% ipython --no-banner

In [1]: import numpy as np

In [2]: np.set_printoptions(precision=1, suppress=True, linewidth=100, sign=" ")

In [3]: A = np.loadtxt("sample5.csv", delimiter=",")

In [4]: A
Out[4]: 
array([[-12. ,   0.8,   0.2,   1. ],
       [  5. ,   0.4,   0.3,   1. ],
       [  6. ,  -0.6,  -0.2,  -0.9],
       [-21. ,   2. ,   3.6,   1.2],
       [-12. ,   0.4,   0.2,   0.4]])

In [5]: # column 0 is much longer than the rest

In [6]: rng = np.random.default_rng(2761)

In [7]: z = rng.permutation(4)

In [8]: Y = A[:, z] * rng.choice([-1, 1], 4)

In [9]: Y
Out[9]: 
array([[12. ,  0.2,  1. ,  0.8],
       [-5. ,  0.3,  1. ,  0.4],
       [-6. , -0.2, -0.9, -0.6],
       [21. ,  3.6,  1.2,  2. ],
       [12. ,  0.2,  0.4,  0.4]])

In [10]: U, _, vt = np.linalg.svd(A.T @ Y)

In [11]: np.round(U @ vt, 1) + 0
Out[11]: 
array([[-1.,  0.,  0.,  0.],
       [ 0.,  0.,  0.,  1.],
       [ 0.,  1.,  0.,  0.],
       [ 0.,  0.,  1.,  0.]])

In [12]: np.linalg.cond(A) > 100
Out[12]: np.True_

In [13]: np.round(np.abs(np.linalg.svd(A)[2][-1]), 1) + 0
Out[13]: array([ 0. ,  0.9,  0.3,  0.4])

In [14]: np.argsort(-np.linalg.norm(A, axis=0).round(6), kind="stable")[:3]
Out[14]: array([ 0,  2,  1])

In [15]: Y = np.array([[3, -3], [-2, 0]])

In [16]: C = np.kron(Y, A)

In [17]: C
Out[17]: 
array([[-36. ,   2.4,   0.6,   3. ,  36. ,  -2.4,  -0.6,  -3. ],
       [ 15. ,   1.2,   0.9,   3. , -15. ,  -1.2,  -0.9,  -3. ],
       [ 18. ,  -1.8,  -0.6,  -2.7, -18. ,   1.8,   0.6,   2.7],
       [-63. ,   6. ,  10.8,   3.6,  63. ,  -6. , -10.8,  -3.6],
       [-36. ,   1.2,   0.6,   1.2,  36. ,  -1.2,  -0.6,  -1.2],
       [ 24. ,  -1.6,  -0.4,  -2. ,  -0. ,   0. ,   0. ,   0. ],
       [-10. ,  -0.8,  -0.6,  -2. ,   0. ,   0. ,   0. ,   0. ],
       [-12. ,   1.2,   0.4,   1.8,   0. ,  -0. ,  -0. ,  -0. ],
       [ 42. ,  -4. ,  -7.2,  -2.4,  -0. ,   0. ,   0. ,   0. ],
       [ 24. ,  -0.8,  -0.4,  -0.8,  -0. ,   0. ,   0. ,   0. ]])

In [18]: round(float(np.linalg.norm(C, 2)), 1), round(np.linalg.norm(Y, 2) * np.linalg.norm(A, 2), 1)
Out[18]: (127.6, np.float64(127.6))

In [19]: np.linalg.matrix_rank(C)
Out[19]: np.int64(8)

In [20]: C.shape
Out[20]: (10, 8)

In [21]: cov = C.T @ C

In [22]: (C @ C.T).shape
Out[22]: (10, 10)

In [23]: np.round(np.linalg.eigvalsh(cov)[::-1], 1) + 0
Out[23]: array([ 16271.9,   1432.8,    121. ,     43.4,     10.7,      3.8,      0.2,      0. ])

In [24]: vec = np.array([0, 0, 2, 0])

In [25]: (A @ vec).argmax()
Out[25]: np.int64(3)

In [26]: A * vec
Out[26]: 
array([[-0. ,  0. ,  0.4,  0. ],
       [ 0. ,  0. ,  0.6,  0. ],
       [ 0. , -0. , -0.4, -0. ],
       [-0. ,  0. ,  7.2,  0. ],
       [-0. ,  0. ,  0.4,  0. ]])

In [27]: A @ np.eye(4)[2]
Out[27]: array([ 0.2,  0.3, -0.2,  3.6,  0.2])

In [28]: np.sign((A @ vec).round(6))
Out[28]: array([ 1.,  1., -1.,  1.,  1.])

In [29]: A @ np.ones(4)
Out[29]: array([-10. ,   6.7,   4.3, -14.2, -11. ])

In [30]: A @ (2 * vec)
Out[30]: array([ 0.8,  1.2, -0.8, 14.4,  0.8])

In [31]: arr = np.load("run7.npy")

In [32]: arr
Out[32]: 
array([[25, -1, -1, -1, -2, -2, -2],
       [-1, 45,  1,  1,  2, -1,  1],
       [ 1,  1, 32,  1, -2, -1, -2],
       [ 0,  2, -2, 16, -2,  0, -2],
       [ 1, -1,  1, -1, -2,  1, -2],
       [ 2,  2,  1,  1,  0, 43,  2],
       [ 1, -1,  2,  2, -1,  0, 46]])

In [33]: vec = np.array([8, -4, -5, 6])

In [34]: a = np.maximum(A @ vec, 0)

In [35]: np.flatnonzero(a > 1e-9)
Out[35]: array([ 1,  2])

In [36]: A.T @ a
Out[36]: array([490.5, -10.4,   3.7,   1.5])

In [37]: a
Out[37]: array([  0. ,  42.9,  46. ,   0. ,   0. ])

In [38]: vec = np.array([-2, 1, 2, 1, 1, 1, 0])

In [39]: a = np.maximum(arr @ vec, 0)

In [40]: np.maximum(arr @ (3 * vec), 0)
Out[40]: array([   0,  153,  183,   36,    0,  132,    6])

In [41]: a
Out[41]: array([  0,  51,  61,  12,   0,  44,   2])

In [42]: np.flatnonzero(a > 1e-9)
Out[42]: array([ 1,  2,  3,  5,  6])

In [43]: np.tanh(arr @ vec)
Out[43]: array([-1.,  1.,  1.,  1., -1.,  1.,  1.])

In [44]: arr * (a > 1e-9)[:, None]
Out[44]: 
array([[ 0,  0,  0,  0,  0,  0,  0],
       [-1, 45,  1,  1,  2, -1,  1],
       [ 1,  1, 32,  1, -2, -1, -2],
       [ 0,  2, -2, 16, -2,  0, -2],
       [ 0,  0,  0,  0,  0,  0,  0],
       [ 2,  2,  1,  1,  0, 43,  2],
       [ 1, -1,  2,  2, -1,  0, 46]])

In [45]: W0 = np.load("arr.npy")

In [46]: W0
Out[46]: 
array([[ 2,  1,  0],
       [ 2,  2,  2],
       [ 0,  0,  0],
       [ 0,  0,  0],
       [ 0,  0,  0],
       [ 0,  1,  2],
       [ 0,  0,  2],
       [ 2,  2,  2],
       [ 0,  0,  0],
       [ 2,  2,  2],
       [ 0,  1,  4]])

In [47]: cov = np.cov(W0, rowvar=False)

In [48]: np.polyfit(W0[:, 2], W0[:, 0], 1)
Out[48]: array([ 0.1,  0.6])

In [49]: np.median(W0, axis=0)
Out[49]: array([ 0.,  1.,  2.])

In [50]: cov.shape
Out[50]: (3, 3)

In [51]: np.round(np.linalg.eigvalsh(cov)[::-1], 1) + 0
Out[51]: array([ 2.3,  1.2,  0. ])

In [52]: cov
Out[52]: 
array([[ 1. ,  0.7,  0.2],
       [ 0.7,  0.8,  0.7],
       [ 0.2,  0.7,  1.8]])

In [53]: np.argsort(-W0.std(axis=0).round(6), kind="stable")
Out[53]: array([ 2,  0,  1])

In [54]: m1 = np.load("mat.npy")

In [55]: m1
Out[55]: 
array([[-1, -2, -1, -3,  2,  2,  3,  3,  2],
       [ 2, -1, -1,  1, -2,  2,  3,  3,  3],
       [ 1,  3, -3, -3,  0,  3,  3,  3,  0],
       [-2, -1, -1,  3, -2,  3,  0,  1,  1],
       [-1,  1,  2,  3,  0, -1, -3, -2,  3],
       [ 2, -1,  2,  3, -2,  0,  1,  3, -2],
       [ 1,  0, -3, -2,  3,  2,  1, -3, -1],
       [-2, -1,  3, -2,  0, -2,  2,  1, -3],
       [ 2,  2,  2,  2,  2, -3,  2,  0,  2],
       [ 0, -1,  2,  0,  2, -1, -1,  1, -2],
       [ 2, -2,  2, -3,  3, -2,  3,  2, -2],
       [ 9, -7, -6,  2, -8, 12, 18, 18, 17]])

In [56]: z = rng.permutation(9)

In [57]: Y = m1[:, z] * rng.choice([-1, 1], 9)

In [58]: Y
Out[58]: 
array([[  2,   3,   2,   1,   3,  -2,   1,  -2,   3],
       [  1,   3,   3,   1,  -1,  -2,  -2,   2,   3],
       [ -3,   3,   0,   3,   3,  -3,  -1,   0,   3],
       [  1,   1,   1,   1,  -3,  -3,   2,   2,   0],
       [ -1,  -2,   3,  -2,  -3,   1,   1,   0,  -3],
       [  1,   3,  -2,  -2,  -3,   0,  -2,   2,   1],
       [  0,  -3,  -1,   3,   2,  -2,  -1,  -3,   1],
       [  1,   1,  -3,  -3,   2,   2,   2,   0,   2],
       [ -2,   0,   2,  -2,  -2,   3,  -2,  -2,   2],
       [  1,   1,  -2,  -2,   0,   1,   0,  -2,  -1],
       [  2,   2,  -2,  -2,   3,   2,  -2,  -3,   3],
       [  7,  18,  17,   6,  -2, -12,  -9,   8,  18]])

In [59]: U, _, vt = np.linalg.svd(m1.T @ Y)

In [60]: np.round(np.linalg.lstsq(m1, Y)[0], 1) + 0
Out[60]: 
array([[ 0.,  0.,  0.,  0.,  0.,  0., -1.,  0.,  0.],
       [-1.,  0.,  0.,  0.,  0.,  0.,  0.,  0.,  0.],
       [ 0.,  0.,  0., -1.,  0.,  0.,  0.,  0.,  0.],
       [ 0.,  0.,  0.,  0., -1.,  0.,  0.,  0.,  0.],
       [ 0.,  0.,  0.,  0.,  0.,  0.,  0., -1.,  0.],
       [ 0.,  0.,  0.,  0.,  0., -1.,  0.,  0.,  0.],
       [ 0.,  0.,  0.,  0.,  0.,  0.,  0.,  0.,  1.],
       [ 0.,  1.,  0.,  0.,  0.,  0.,  0.,  0.,  0.],
       [ 0.,  0.,  1.,  0.,  0.,  0.,  0.,  0.,  0.]])

In [61]: z
Out[61]: array([ 1,  7,  8,  2,  3,  5,  0,  4,  6])
